$ python -q
>>> import numpy as np
>>> import numpy.linalg as la
>>> np.set_printoptions(precision=2, suppress=True, linewidth=120)
>>> tidy = lambda a: np.round(a, 2) + 0
>>> J = np.load("out11.npy")
>>> J
array([[-2, -4,  1,  2],
       [ 0,  2,  0, -1],
       [ 1,  2, -1, -2],
       [ 0, -1,  0,  1]])
>>> rng = np.random.default_rng(3064)
>>> labels = rng.permutation(4)
>>> labels
array([2, 0, 1, 3])
>>> Y = J[labels][:, labels]
>>> print(tidy(la.det(Y)), tidy(la.det(J[labels])))
1.0 1.0
>>> Y
array([[-1,  1,  2, -2],
       [ 1, -2, -4,  2],
       [ 0,  0,  2, -1],
       [ 0,  0, -1,  1]])
>>> tidy(np.sort(np.abs(la.eigvals(Y))))
array([0.38, 0.38, 2.62, 2.62])
>>> np.allclose(Y, J)
False
>>> np.diag(Y)
array([-1, -2,  2,  1])
>>> vals, V = la.eig(J)
>>> tidy(vals)
array([-2.62, -0.38,  2.62,  0.38])
>>> tidy(np.sort(la.eigvals(J @ J)))
array([0.15, 0.15, 6.85, 6.85])
>>> tidy(J @ V[:, 0] - vals[0] * V[:, 0])
array([0., 0., 0., 0.])
>>> Y = J / np.sqrt((J ** 2).mean(axis=1, keepdims=True))
>>> J - J.mean(axis=1, keepdims=True)
array([[-1.25, -3.25,  1.75,  2.75],
       [-0.25,  1.75, -0.25, -1.25],
       [ 1.  ,  2.  , -1.  , -2.  ],
       [ 0.  , -1.  ,  0.  ,  1.  ]])
>>> print(la.matrix_rank(Y) == la.matrix_rank(J))
True
>>> tidy(la.norm(Y, axis=1))
array([2., 2., 2., 2.])
>>> hat = np.triu(np.array([[-1, 0, 1, 1], [1, -2, -2, 2], [2, 1, 2, 1], [2, -2, -2, -1]]), 1) + np.eye(4)
>>> Y = hat @ J @ la.inv(hat)
>>> tidy(np.poly(Y))
array([ 1.,  0., -7.,  0.,  1.])
>>> print(Y)
[[-1. -3. -5. 13.]
 [-2. -4. -4. 19.]
 [ 1.  1.  0. -4.]
 [ 0. -1. -2.  5.]]
>>> hat @ J - J @ hat
array([[ 1.,  1., -7.,  8.],
       [-2., -6.,  6.,  2.],
       [ 0., -1.,  3., -3.],
       [ 0.,  0., -2.,  2.]])
>>> np.trace(Y), np.trace(J)
(np.float64(0.0), np.int64(0))
>>> vals, V = la.eig(Y)
>>> tidy(np.sort(la.eigvals(Y @ Y)))
array([0.15, 0.15, 6.85, 6.85])
>>> tidy(np.prod(vals))
np.float64(1.0)
>>> tidy(np.sort(la.eigvals(la.inv(Y))))
array([-2.62, -0.38,  0.38,  2.62])
>>> tidy(np.sort(la.eigvals(Y.T)))
array([-2.62, -0.38,  0.38,  2.62])
>>> A = np.load("m.npy")
>>> A
array([[ 0.12, -0.09,  0.09, -0.27, -0.3 ,  0.3 ],
       [ 0.36, -0.27,  0.27, -0.81, -0.9 ,  0.9 ],
       [ 0.68, -0.51,  0.51, -1.53, -1.7 ,  1.7 ],
       [ 0.28, -0.21,  0.21, -0.63, -0.7 ,  0.7 ],
       [-0.2 ,  0.15, -0.15,  0.45,  0.5 , -0.5 ],
       [ 0.32, -0.24,  0.24, -0.72, -0.8 ,  0.8 ],
       [ 0.2 , -0.15,  0.15, -0.45, -0.5 ,  0.5 ]])
>>> np.allclose(A[:-1].T @ la.lstsq(A[:-1].T, A[-1])[0], A[-1])
True
>>> tidy(np.trace(la.pinv(A) @ A))
np.float64(1.0)
>>> tidy(A @ la.pinv(A) @ A)
array([[ 0.12, -0.09,  0.09, -0.27, -0.3 ,  0.3 ],
       [ 0.36, -0.27,  0.27, -0.81, -0.9 ,  0.9 ],
       [ 0.68, -0.51,  0.51, -1.53, -1.7 ,  1.7 ],
       [ 0.28, -0.21,  0.21, -0.63, -0.7 ,  0.7 ],
       [-0.2 ,  0.15, -0.15,  0.45,  0.5 , -0.5 ],
       [ 0.32, -0.24,  0.24, -0.72, -0.8 ,  0.8 ],
       [ 0.2 , -0.15,  0.15, -0.45, -0.5 ,  0.5 ]])
>>> print(la.lstsq(A[:-1].T, A[-1])[2])
1
>>> np.abs(np.diag(la.qr(A)[1])) > 1e-9
array([ True, False, False, False, False, False])
>>> M = np.loadtxt("layer15.csv", delimiter=",")
>>> M
array([[  0.,   2.,  -2.,   2.,  -2.,  -3.,  -1.,   3.],
       [ -2.,   0.,  -3.,  -1.,   0.,  -2.,  -3.,   4.],
       [  0.,   3.,  -1.,   1.,   3.,  -2.,  -3.,   4.],
       [ -1.,   6.,  -3.,  -1.,   6.,  -3.,  -6.,   5.],
       [ -2.,   8.,  -1.,  -4.,   7.,  -5.,  -4.,   4.],
       [ -3.,  10.,   0.,  -7.,   7.,  -7.,  -4.,   7.],
       [ -6.,  10.,  -3.,  -5.,   7.,  -5.,  -6.,   4.],
       [ -8.,  12.,  -1.,  -6.,   5.,  -4.,  -8.,   4.],
       [ -5.,  12.,  -3.,  -7.,   5.,  -4.,  -8.,   1.],
       [ -7.,  13.,  -5.,  -5.,   3.,  -1.,  -9.,   4.],
       [ -5.,  11.,  -6.,  -2.,   4.,  -1., -12.,   3.],
       [ -6.,   8.,  -9.,  -5.,   7.,  -3., -13.,   1.],
       [ -8.,   6., -11.,  -4.,   4.,  -5., -15.,   0.],
       [ -9.,   3., -12.,  -4.,   5.,  -3., -17.,   2.],
       [-11.,   4., -10.,  -4.,   6.,  -2., -14.,  -1.],
       [-12.,   6., -10.,  -6.,   9.,   1., -12.,   1.],
       [-10.,   9.,  -9.,  -5.,  12.,   3., -14.,   4.],
       [ -7.,   6.,  -9.,  -3.,  13.,   5., -16.,   4.],
       [ -9.,   9.,  -9.,  -6.,  15.,   4., -15.,   6.],
       [-12.,  10.,  -9.,  -8.,  14.,   6., -18.,   9.],
       [-10.,  11., -11., -10.,  11.,   4., -19.,   7.],
       [-12.,  14., -13., -13.,  14.,   4., -16.,   5.],
       [-14.,  12., -11., -15.,  15.,   7., -16.,   2.],
       [-12.,  15., -10., -15.,  13.,   6., -16.,   0.],
       [-13.,  16.,  -9., -18.,  13.,   5., -16.,   0.],
       [-12.,  19., -11., -19.,  13.,   5., -16.,   0.],
       [-13.,  20., -12., -16.,  12.,   3., -15.,  -2.],
       [-10.,  22., -12., -19.,  11.,   0., -18.,  -4.],
       [-11.,  25., -11., -18.,   8.,   1., -17.,  -4.],
       [-14.,  22., -11., -21.,   8.,   0., -17.,  -5.],
       [-17.,  24., -12., -20.,  10.,   1., -16.,  -4.],
       [-18.,  26., -11., -23.,   7.,   4., -14.,  -3.],
       [-18.,  24., -13., -20.,   7.,   1., -13.,  -3.],
       [-19.,  27., -12., -20.,   7.,  -2., -15.,  -4.],
       [-21.,  26., -10., -23.,   5.,  -3., -16.,  -6.]])
>>> x0 = np.array([2, -6, 0, 6, -7, -4, -4, -7])
>>> target = M @ x0
>>> b, lr = np.zeros(8), 1 / la.norm(M, 2) ** 2
>>> for i in range(250):
...     b -= lr * M.T @ (M @ b - target)
...     if i % 50 == 0: print(i, round(la.norm(M @ b - target), 2))
... 
0 244.36
50 112.76
100 57.52
150 35.3
200 26.19
>>> tidy(la.cond(M))
np.float64(25.23)
>>> tidy(b)
array([ 1.79, -6.07, -1.94,  5.61, -6.99, -4.12, -2.23, -5.92])
>>> x0 = np.array([2, -1, -1, 0, 2, 1, -2, -3])
>>> target = M @ x0
>>> target
array([-14.,  -9.,  -4.,   1.,  -6., -22., -10., -17.,   0., -11.,   7.,  23.,  22.,  26.,  25.,  20.,  23.,  40.,
        28.,  18.,  23.,  24.,  34.,  35.,  30.,  31.,  29.,  40.,  27.,  26.,  19.,   4.,   3.,   1.,  -1.])
>>> tidy(la.pinv(M) @ M)
array([[1., 0., 0., 0., 0., 0., 0., 0.],
       [0., 1., 0., 0., 0., 0., 0., 0.],
       [0., 0., 1., 0., 0., 0., 0., 0.],
       [0., 0., 0., 1., 0., 0., 0., 0.],
       [0., 0., 0., 0., 1., 0., 0., 0.],
       [0., 0., 0., 0., 0., 1., 0., 0.],
       [0., 0., 0., 0., 0., 0., 1., 0.],
       [0., 0., 0., 0., 0., 0., 0., 1.]])
>>> tidy(la.lstsq(M, target)[0])
array([ 2., -1., -1.,  0.,  2.,  1., -2., -3.])
>>> target = target + 0.02 * rng.normal(size=35)
>>> tidy(target)
array([-13.98,  -8.98,  -4.02,   1.  ,  -6.02, -21.96,  -9.96, -17.  ,  -0.03, -10.99,   6.98,  23.01,  21.99,  25.98,
        25.02,  20.01,  23.  ,  39.98,  27.98,  17.97,  23.01,  23.98,  34.05,  34.97,  29.97,  30.99,  28.98,  39.99,
        26.97,  26.03,  19.03,   4.01,   2.97,   1.03,  -0.98])
>>> b, *_ = la.lstsq(M, target)
>>> tidy(M.T @ (target - M @ b))
array([0., 0., 0., 0., 0., 0., 0., 0.])
>>> print(tidy(b))
[ 2. -1. -1.  0.  2.  1. -2. -3.]
>>> print(tidy(la.norm(target - M @ b)))
0.12
>>> b.round()
array([ 2., -1., -1., -0.,  2.,  1., -2., -3.])
>>> [round(float(la.norm(la.solve(M.T @ M + lam * np.eye(8), M.T @ target))), 2) for lam in (0, 1, 10, 100)]
[4.9, 4.87, 4.64, 3.37]
>>> hat = M @ la.solve(M.T @ M, M.T)
>>> tidy(la.eigvalsh(hat))
array([0., 0., 0., 0., 0., 0., 0., 0., 0., 0., 0., 0., 0., 0., 0., 0., 0., 0., 0., 0., 0., 0., 0., 0., 0., 0., 0., 1.,
       1., 1., 1., 1., 1., 1., 1.])
>>> labels = M[:, 2] > np.median(M[:, 2])
>>> f = M[labels].mean(axis=0) - M[~labels].mean(axis=0)
>>> tidy(f)
array([ 7.74, -8.47,  6.45, 10.29, -2.17, -2.22,  6.49,  5.  ])
>>> tidy((((M - M.mean(axis=0)) @ f > 0) == labels).mean())
np.float64(0.83)
>>> print(np.argsort(-np.abs(f).round(6), kind="stable"))
[3 1 0 6 2 7 5 4]
>>> Y = np.c_[M[:, :2] @ np.array([[-2, -4], [2, -2]]), np.array([2, 2, 3, 1, 0, 0, 2, 3, 1, 0, 1, 2, 3, 1, 2, 1, 1, 2, 0, 0, 3, 2, 0, 3, 3, 1, 2, 2, 0, 1, 0, 0, 0, 1, 3])]
>>> Y
array([[ 4., -4.,  2.],
       [ 4.,  8.,  2.],
       [ 6., -6.,  3.],
       [14., -8.,  1.],
       [20., -8.,  0.],
       [26., -8.,  0.],
       [32.,  4.,  2.],
       [40.,  8.,  3.],
       [34., -4.,  1.],
       [40.,  2.,  0.],
       [32., -2.,  1.],
       [28.,  8.,  2.],
       [28., 20.,  3.],
       [24., 30.,  1.],
       [30., 36.,  2.],
       [36., 36.,  1.],
       [38., 22.,  1.],
       [26., 16.,  2.],
       [36., 18.,  0.],
       [44., 28.,  0.],
       [42., 18.,  3.],
       [52., 20.,  2.],
       [52., 32.,  0.],
       [54., 18.,  3.],
       [58., 20.,  3.],
       [62., 10.,  1.],
       [66., 12.,  2.],
       [64., -4.,  2.],
       [72., -6.,  0.],
       [72., 12.,  1.],
       [82., 20.,  0.],
       [88., 20.,  0.],
       [84., 24.,  0.],
       [92., 22.,  1.],
       [94., 32.,  3.]])
>>> la.matrix_rank(np.c_[M, Y])
np.int64(9)
>>> la.matrix_rank(Y)
np.int64(3)
>>> tidy(la.lstsq(M, Y[:, 0])[0])
array([-2.,  2.,  0.,  0.,  0.,  0.,  0.,  0.])
>>> m1 = np.load("block17.npy")
>>> m1
array([[ 1, -1,  1, -1, -1,  1, -1,  1],
       [ 1,  1, -1, -1, -1, -1,  1,  1],
       [ 1,  1,  1,  1, -1, -1, -1, -1],
       [ 1, -1, -1,  1, -1,  1,  1, -1],
       [ 1,  1,  1,  1,  1,  1,  1,  1]])
>>> left, sig, Vh = la.svd(m1, full_matrices=False)
>>> tidy(Vh @ Vh.T)
array([[1., 0., 0., 0., 0.],
       [0., 1., 0., 0., 0.],
       [0., 0., 1., 0., 0.],
       [0., 0., 0., 1., 0.],
       [0., 0., 0., 0., 1.]])
>>> tidy(left.T @ m1 @ Vh.T)
array([[2.83, 0.  , 0.  , 0.  , 0.  ],
       [0.  , 2.83, 0.  , 0.  , 0.  ],
       [0.  , 0.  , 2.83, 0.  , 0.  ],
       [0.  , 0.  , 0.  , 2.83, 0.  ],
       [0.  , 0.  , 0.  , 0.  , 2.83]])
>>> tidy(left.T @ left)
array([[1., 0., 0., 0., 0.],
       [0., 1., 0., 0., 0.],
       [0., 0., 1., 0., 0.],
       [0., 0., 0., 1., 0.],
       [0., 0., 0., 0., 1.]])
>>> sig / sig[0]
array([1., 1., 1., 1., 1.])
